>>> import numpy as np
>>> np.set_printoptions(precision=1, suppress=True, linewidth=140, sign=" ")
>>> X = np.loadtxt("dump.csv", delimiter=",")
>>> X
array([[ 8.,  7., -3.,  0.,  6.],
       [-9.,  8., -2.,  4.,  1.],
       [-6.,  9.,  3., -7., -3.],
       [-7.,  7.,  4.,  6., -7.],
       [-3.,  9.,  9., -1.,  1.]])
>>> rng = np.random.default_rng(4293)
>>> out = X + rng.integers(-2, 3, (5, 1)) @ rng.integers(-2, 3, (1, 5))
>>> out
array([[ 10.,   3.,  -5.,   4.,  10.],
       [-10.,  10.,  -1.,   2.,  -1.],
       [ -6.,   9.,   3.,  -7.,  -3.],
       [ -6.,   5.,   3.,   8.,  -5.],
       [ -1.,   5.,   7.,   3.,   5.]])
>>> np.abs(out - X).sum(axis=1)
array([ 16.,   8.,   0.,   8.,  16.])
>>> np.linalg.matrix_rank(out - X, tol=1e-8)
np.int64(1)
>>> u = np.array([-2, 2])
>>> np.convolve(out[0], u)
array([-20.,  14.,  16., -18., -12.,  20.])
>>> print(np.cross(out[0, :3], out[3, :3]))
[ 34.   0.  68.]
>>> out = np.linalg.inv(X)
>>> (np.abs(out) > 1e-9).astype(int)
array([[ 1,  1,  1,  1,  1],
       [ 1,  1,  1,  1,  1],
       [ 1,  1,  1,  1,  1],
       [ 1,  1,  1,  1,  1],
       [ 1,  1,  1,  1,  1]])
>>> print(out.round(1) + 0)
[[ 0.1 -0.1  0.   0.   0. ]
 [ 0.1  0.   0.   0.   0. ]
 [ 0.   0.   0.   0.   0.1]
 [ 0.   0.  -0.1  0.1  0. ]
 [ 0.   0.1 -0.1 -0.1  0.1]]
>>> u = np.array([-1, -7, -9, 0, 3])
>>> out = X + np.outer(u, np.eye(5)[0])
>>> round(np.linalg.det(out) / np.linalg.det(X), 1), np.round(1 + np.linalg.solve(X, u)[0], 1)
(np.float64(1.5), np.float64(1.5))
>>> lab = rng.permutation(5)
>>> lab
array([ 4,  3,  1,  0,  2])
>>> out = X[lab][:, lab]
>>> np.sort(np.abs(np.linalg.eigvals(out)))
array([  8. ,   8.3,   8.3,  14.8,  14.8])
>>> out
array([[ 1., -1.,  9., -3.,  9.],
       [-7.,  6.,  7., -7.,  4.],
       [ 1.,  4.,  8., -9., -2.],
       [ 6.,  0.,  7.,  8., -3.],
       [-3., -7.,  9., -6.,  3.]])
>>> np.diag(out)
array([ 1.,  6.,  8.,  8.,  3.])
>>> K = np.load("a.npy")
>>> K
array([[ 0,  0,  0,  0,  0,  0,  0,  1,  0,  0,  0,  0,  0],
       [ 0,  0,  0,  0,  1,  0,  0,  1,  0,  0,  1,  0,  0],
       [ 0,  0,  0,  0,  0,  0,  1,  0,  0,  1,  0,  1,  1],
       [ 0,  0,  0,  0,  0,  0,  0,  1,  0,  0,  0,  1,  0],
       [ 0,  1,  0,  0,  0,  0,  0,  0,  1,  0,  0,  0,  0],
       [ 0,  0,  0,  0,  0,  0,  0,  1,  1,  0,  0,  0,  0],
       [ 0,  0,  1,  0,  0,  0,  0,  0,  0,  1,  0,  0,  0],
       [ 1,  1,  0,  1,  0,  1,  0,  0,  1,  1,  0,  0,  0],
       [ 0,  0,  0,  0,  1,  1,  0,  1,  0,  0,  0,  0,  1],
       [ 0,  0,  1,  0,  0,  0,  1,  1,  0,  0,  0,  0,  0],
       [ 0,  1,  0,  0,  0,  0,  0,  0,  0,  0,  0,  0,  1],
       [ 0,  0,  1,  1,  0,  0,  0,  0,  0,  0,  0,  0,  0],
       [ 0,  0,  1,  0,  0,  0,  0,  0,  1,  0,  1,  0,  0]])
>>> x0 = np.array([0, 1, 4, 3, 3, 1, 1, 0, 5, 2, 2, 2, 0])
>>> K @ np.eye(13)[7]
array([ 1.,  1.,  0.,  1.,  0.,  1.,  0.,  0.,  1.,  1.,  0.,  0.,  0.])
>>> K @ (2 * x0)
array([  0,  10,  10,   4,  12,  10,  12,  24,   8,  10,   2,  14,  22])
>>> (K @ x0).argmax()
np.int64(7)
>>> K @ x0
array([  0,   5,   5,   2,   6,   5,   6,  12,   4,   5,   1,   7,  11])
>>> np.linalg.norm(K @ x0) <= np.linalg.norm(K, 2) * np.linalg.norm(x0) + 1e-9
np.True_
>>> lab = rng.permutation(13)
>>> lab
array([  1,  12,   2,  11,  10,   3,   7,   6,   0,   4,   5,   9,   8])
>>> out = K[lab][:, lab]
>>> round(np.linalg.det(out), 1), np.round(np.linalg.det(K[lab]), 1)
(np.float64(-2.0), np.float64(2.0))
>>> def softmax(z):
...     e = np.exp(z - z.max(axis=-1, keepdims=True))
...     return e / e.sum(axis=-1, keepdims=True)
... 
>>> softmax(K).sum(axis=1)
array([ 1.,  1.,  1.,  1.,  1.,  1.,  1.,  1.,  1.,  1.,  1.,  1.,  1.])
>>> S = K @ K.T / np.sqrt(13)
>>> softmax(S)[2] @ K
array([ 0.1,  0.2,  0.3,  0.1,  0.1,  0.2,  0.3,  0.4,  0.3,  0.3,  0.1,  0.3,  0.3])
>>> out = X / np.sqrt((X ** 2).mean(axis=1, keepdims=True))
>>> print(out[3])
[-1.1  1.1  0.6  1.  -1.1]
>>> np.linalg.matrix_rank(out) == np.linalg.matrix_rank(X)
np.True_
>>> np.linalg.matrix_rank(X - X.mean(axis=1, keepdims=True))
np.int64(4)
>>> np.linalg.norm(out, axis=1)
array([ 2.2,  2.2,  2.2,  2.2,  2.2])
>>> out = np.array([[0, 0],
...     [1, 2],
...     [2, 1],
...     [1, 2],
...     [2, 2],
...     [1, 0],
...     [1, 2],
...     [0, 2],
...     [0, 0],
...     [1, 1],
...     [1, 0],
...     [0, 2],
...     [2, 1]])
>>> print(np.linalg.matrix_rank(K @ out))
2
>>> np.vstack([K, out.T]).shape
(15, 13)
>>> out.T @ K.T
array([[ 0,  3,  4,  0,  1,  0,  3,  4,  5,  3,  3,  3,  3],
       [ 2,  4,  6,  4,  2,  2,  2,  5,  5,  5,  3,  3,  1]])
>>> np.einsum("ik,kj->ij", K, out)
array([[ 0,  2],
       [ 3,  4],
       [ 4,  6],
       [ 0,  4],
       [ 1,  2],
       [ 0,  2],
       [ 3,  2],
       [ 4,  5],
       [ 5,  5],
       [ 3,  5],
       [ 3,  3],
       [ 3,  3],
       [ 3,  1]])
